>>> import numpy as np
>>> import numpy.linalg as la
>>> np.set_printoptions(suppress=True, linewidth=140)
>>> tidy = lambda a: np.round(a, 3) + 0
>>> arr = np.array([[70, 16, 17], [16, 43, 10], [17, 10, 47]])
>>> arr
array([[70, 16, 17],
       [16, 43, 10],
       [17, 10, 47]])
>>> # equal to its transpose
>>> (arr - arr.T) / 2
array([[0., 0., 0.],
       [0., 0., 0.],
       [0., 0., 0.]])
>>> tidy(la.det(arr))
np.float64(115451.0)
>>> arr @ arr
array([[5445, 1978, 2149],
       [1978, 2205, 1172],
       [2149, 1172, 2598]])
>>> tidy(np.abs(la.eigvals(arr)).max())
np.float64(87.069)
>>> np.trace(arr)
np.int64(160)
>>> np.allclose(arr, arr.T)
True
>>> w, vecs = la.eig(arr)
>>> tidy(arr @ vecs[:, 0] - w[0] * vecs[:, 0])
array([0., 0., 0.])
>>> tidy(np.sort(la.eigvals(la.inv(arr))))
array([0.011, 0.026, 0.029])
>>> tidy(np.prod(w))
np.float64(115451.0)
>>> q, r_ = la.qr(arr)
>>> tidy(q.T @ q)
array([[1., 0., 0.],
       [0., 1., 0.],
       [0., 0., 1.]])
>>> tidy(r_)
array([[-73.79 , -26.806, -29.123],
       [  0.   , -38.555, -10.15 ],
       [  0.   ,   0.   ,  40.581]])
>>> tidy(q @ r_)
array([[70., 16., 17.],
       [16., 43., 10.],
       [17., 10., 47.]])
>>> q.shape, r_.shape
((3, 3), (3, 3))
>>> tidy(np.abs(np.diag(r_)))
array([73.79 , 38.555, 40.581])
>>> w, vecs = la.eig(r_)
>>> tidy(np.sort(la.eigvals(r_.T)))
array([-73.79 , -38.555,  40.581])
>>> tidy(np.prod(w))
np.float64(115451.0)
>>> tidy(w)
array([-73.79 , -38.555,  40.581])
>>> tidy(np.sort(la.eigvals(r_ @ r_)))
array([1486.454, 1646.82 , 5445.   ])
>>> rng = np.random.default_rng(54557)
>>> z = rng.permutation(3)
>>> out = arr[:, z] * rng.choice([-1, 1], 3)
>>> out
array([[-16,  70,  17],
       [-43,  16,  10],
       [-10,  17,  47]])
>>> U, _, vt = la.svd(arr.T @ out)
>>> z
array([1, 0, 2])
>>> E = np.load("data.npy")
>>> tidy(E)
array([[-0.5  ,  0.866,  0.   ],
       [-0.866, -0.5  ,  0.   ],
       [ 0.   ,  0.   ,  1.   ]])
>>> L = la.cholesky(arr)
>>> la.eigvalsh(arr).min() > 0
np.True_
>>> tidy(L)
array([[8.367, 0.   , 0.   ],
       [1.912, 6.272, 0.   ],
       [2.032, 0.975, 6.475]])
>>> tidy(np.prod(np.diag(L)) ** 2), tidy(la.det(arr))
(np.float64(115451.0), np.float64(115451.0))
>>> M = np.load("w.npy")
>>> M
array([[-10,  -2,  -1],
       [  0,   0,  -2],
       [  5,   1,   2],
       [  0,   0,   2]])
>>> U, sv, vt = la.svd(M)
>>> vecs = vt[:(sv > 1e-8).sum()]
>>> x0 = M[0] + 4 * M[3] + rng.integers(2) * np.eye(3)[2]
>>> x0
array([-10.,  -2.,   7.])
>>> la.matrix_rank(np.vstack([M, x0]))
np.int64(2)
>>> np.allclose(vecs.T @ vecs @ x0, x0)
True
>>> tidy(la.norm(x0 - vecs.T @ vecs @ x0))
np.float64(0.0)
>>> tidy(vecs.T @ vecs)
array([[0.962, 0.192, 0.   ],
       [0.192, 0.038, 0.   ],
       [0.   , 0.   , 1.   ]])
>>> A = np.load("m.npy")
>>> A
array([[  1. ,   0.5, -16. ],
       [ -1.1,  -1.7, -13. ],
       [  0.5,   0.8,   7. ]])
>>> # column 2 is much longer than the rest
>>> out = np.array([[4, 1], [0, 4], [8, 9]])
>>> np.vstack([A, out.T]).shape
(5, 3)
>>> out.T @ A.T
array([[-124. , -108.4,   58. ],
       [-141. , -124.9,   66.7]])
>>> A @ out
array([[-124. , -141. ],
       [-108.4, -124.9],
       [  58. ,   66.7]])
>>> np.einsum("ik,kj->ij", A, out)
array([[-124. , -141. ],
       [-108.4, -124.9],
       [  58. ,   66.7]])
>>> np.einsum("ik,kj->ji", A, out)
array([[-124. , -108.4,   58. ],
       [-141. , -124.9,   66.7]])
>>> tidy(np.einsum("ij->j", A))
array([  0.4,  -0.4, -22. ])
>>> np.einsum("ij,ij->i", A, A)
array([257.25, 173.1 ,  49.89])
>>> np.argsort(-la.norm(A, axis=0).round(6), kind="stable")[:3]
array([2, 1, 0])
>>> [round(float(x), 3) for x in la.svd(A, compute_uv=False)[:3]]
[21.791, 2.326, 0.008]
>>> la.matrix_rank(A, rtol=0.1)
np.int64(2)
>>> tidy(la.norm(A, 2) / la.norm(A))
np.float64(0.994)
>>> P = np.triu(np.array([[2, 2, 0], [3, 0, 2], [3, 0, 0]]), 1) + np.eye(3)
>>> out = P @ A @ la.inv(P)
>>> tidy(P @ A - A @ P)
array([[ -2.2,  -5.4, -27. ],
       [  1. ,   3.8,  17.4],
       [  0. ,  -1. ,  -1.6]])
>>> tidy(np.trace(out)), np.trace(A)
(np.float64(6.3), np.float64(6.3))
>>> tidy(np.poly(out))
array([ 1.  , -6.3 , 12.35,  0.42])
>>> tidy(out)
array([[ -1.2,  -0.5, -41. ],
       [ -0.1,   0.1,   0.8],
       [  0.5,  -0.2,   7.4]])
>>> W1 = np.array([[2, 2, 1, 3], [0, 3, 1, 3], [2, 1, 1, 3]])
>>> beta = np.array([1, 0, 2, 0])
>>> act = np.maximum(A @ W1 + beta, 0)
>>> act
array([[ 0. ,  0. ,  0. ,  0. ],
       [ 0. ,  0. ,  0. ,  0. ],
       [16. , 10.4, 10.3, 24.9]])
>>> (act > 0).astype(int)
array([[0, 0, 0, 0],
       [0, 0, 0, 0],
       [1, 1, 1, 1]])
>>> tidy((act > 0).mean(axis=0))
array([0.333, 0.333, 0.333, 0.333])
>>> la.matrix_rank(act)
np.int64(1)
>>> Z = np.array([[1, 4, -2], [-2, -5, 2], [3, 4, 1], [-5, -1, 4]])
>>> W1 @ Z
array([[-14,  -1,  13],
       [-18, -14,  19],
       [-12,   4,  11]])
>>> (act @ Z).round(6).argmax(axis=1)
array([0, 0, 2])
>>> ang = np.deg2rad(120)
>>> mat = np.eye(4)
>>> mat[np.ix_([2, 3], [2, 3])] = [[np.cos(ang), -np.sin(ang)], [np.sin(ang), np.cos(ang)]]
>>> tidy(mat)
array([[ 1.   ,  0.   ,  0.   ,  0.   ],
       [ 0.   ,  1.   ,  0.   ,  0.   ],
       [ 0.   ,  0.   , -0.5  , -0.866],
       [ 0.   ,  0.   ,  0.866, -0.5  ]])
>>> tidy(la.det(mat))
np.float64(1.0)
>>> (la.matrix_power((mat != 0) + (mat.T != 0) + np.eye(4), 4) > 0).astype(int)
array([[1, 0, 0, 0],
       [0, 1, 0, 0],
       [0, 0, 1, 1],
       [0, 0, 1, 1]])
>>> np.flatnonzero(la.matrix_power((mat != 0) + (mat.T != 0) + np.eye(4), 4)[2])
array([2, 3])
>>> tidy(np.sort(la.eigvals(mat).real))
array([-0.5, -0.5,  1. ,  1. ])
>>> tidy(mat @ mat)
array([[ 1.   ,  0.   ,  0.   ,  0.   ],
       [ 0.   ,  1.   ,  0.   ,  0.   ],
       [ 0.   ,  0.   , -0.5  ,  0.866],
       [ 0.   ,  0.   , -0.866, -0.5  ]])
>>> q, vecs = la.qr(mat[:, :2])[0], la.qr(mat[:, 2:])[0]
>>> sv = la.svd(q.T @ vecs, compute_uv=False)
>>> sv
array([0., 0.])
>>> (sv > 0.9).sum()
np.int64(0)
>>> out = mat + rng.integers(-2, 3, (4, 1)) @ rng.integers(-2, 3, (1, 4))
>>> tidy(out)
array([[ 3.   ,  2.   , -1.   ,  0.   ],
       [-4.   , -3.   ,  2.   ,  0.   ],
       [ 2.   ,  2.   , -1.5  , -0.866],
       [ 0.   ,  0.   ,  0.866, -0.5  ]])
>>> tidy(la.svd(out - mat, compute_uv=False))
array([7.348, 0.   , 0.   , 0.   ])
>>> K = np.load("a.npy")
>>> K
array([[ 0,  0,  0],
       [-2,  2,  0],
       [-1,  2, -2]])
>>> # triangular, det is the product of the diagonal
>>> U, sv, vt = la.svd(K)
>>> vecs = vt[:(sv > 1e-8).sum()]
>>> x0 = K[0] + 5 * K[2] + rng.integers(2) * np.eye(3)[0]
>>> x0
array([ -4.,  10., -10.])
>>> tidy(vecs.T @ vecs)
array([[ 0.556, -0.444, -0.222],
       [-0.444,  0.556, -0.222],
       [-0.222, -0.222,  0.889]])
>>> np.allclose(vecs.T @ vecs @ x0, x0)
False
>>> la.matrix_rank(np.vstack([K, x0]))
np.int64(3)
>>> [int(la.matrix_rank(la.matrix_power(K, p))) for p in range(1, 4)]
[2, 2, 2]
>>> tidy(np.sort(la.eigvals(K)))
array([-2.,  0.,  2.])
>>> np.prod(np.diag(K)), tidy(la.det(K))
(np.int64(0), np.float64(0.0))
>>> K @ K
array([[ 0,  0,  0],
       [-4,  4,  0],
       [-2,  0,  4]])
>>> ang = np.sort(rng.uniform(-2, 2, 20))
>>> J = np.c_[ang, ang ** 2, ang ** 3] @ np.array([[3, -5, 4], [3, 5, -1], [-3, -4, -2]])
>>> tidy(J)
array([[ 27.997,  58.741,   3.295],
       [ 25.922,  55.34 ,   2.581],
       [ 13.606,  34.441,  -1.187],
       [  9.189,  26.435,  -2.224],
       [  4.922,  18.122,  -2.897],
       [  3.825,  15.814,  -2.979],
       [ -0.167,   5.27 ,  -2.246],
       [ -0.451,   3.765,  -1.862],
       [ -0.538,   2.909,  -1.579],
       [ -0.18 ,   0.344,  -0.261],
       [  0.785,  -0.91 ,   0.82 ],
       [  2.212,  -2.045,   1.604],
       [  2.229,  -2.061,   1.608],
       [  2.927,  -4.837,   0.488],
       [  2.895,  -5.023,   0.367],
       [  2.729,  -5.738,  -0.114],
       [ -0.359, -12.606,  -5.107],
       [ -3.048, -17.25 ,  -8.529],
       [ -3.124, -17.375,  -8.62 ],
       [ -4.653, -19.862, -10.442]])
>>> D = la.norm(J[:, None] - J[None], axis=-1)
>>> D.shape
(20, 20)
>>> la.matrix_rank(D ** 2)
np.int64(5)
>>> cov = np.cov(J, rowvar=False)
>>> tidy(np.corrcoef(J[:, 0], J[:, 2])[0, 1])
np.float64(0.594)
>>> tidy(np.median(J, axis=0))
array([ 2.221, -0.283, -1.383])
>>> cov.shape
(3, 3)
>>> tidy(cov)
array([[ 77.077, 184.577,  19.684],
       [184.577, 493.679,  48.432],
       [ 19.684,  48.432,  14.267]])
>>> out = np.array([[1, 0], [2, 2]])
>>> Z = np.kron(out, cov)
>>> tidy(la.norm(Z, 2)), tidy(la.norm(out, 2) * la.norm(cov, 2))
(np.float64(1660.828), np.float64(1660.828))
>>> Z.shape
(6, 6)
>>> la.matrix_rank(Z)
np.int64(6)
>>> X = np.loadtxt("arr.csv", delimiter=",")
>>> X
array([[-0.906,  0.071, -2.906],
       [ 1.933,  2.753, -0.067],
       [ 0.866,  1.236, -1.134],
       [ 0.968,  1.067, -1.032],
       [ 1.923,  0.886, -0.077],
       [ 4.135,  2.914,  2.135],
       [ 4.015,  4.311,  2.015],
       [ 2.123,  2.047,  0.123],
       [ 4.809,  4.798,  2.809],
       [ 0.607,  0.404, -1.393],
       [ 1.464,  0.14 , -0.536],
       [ 0.051, -0.048, -1.949],
       [ 2.382,  0.831,  0.382],
       [-0.217,  0.442, -2.217],
       [ 1.474,  3.165, -0.526],
       [-0.792,  0.338, -2.792]])
>>> x0 = np.array([2, 0, 1])
>>> rhs = X @ x0
>>> beta, lr = np.zeros(3), 1 / la.norm(X, 2) ** 2
>>> for i in range(40):
...     beta -= lr * X.T @ (X @ beta - rhs)
...     if i % 10 == 0: print(i, round(la.norm(X @ beta - rhs), 3))
... 
0 4.546
10 1.991
20 1.427
30 1.036
>>> tidy(beta)
array([1.755, 0.228, 1.07 ])
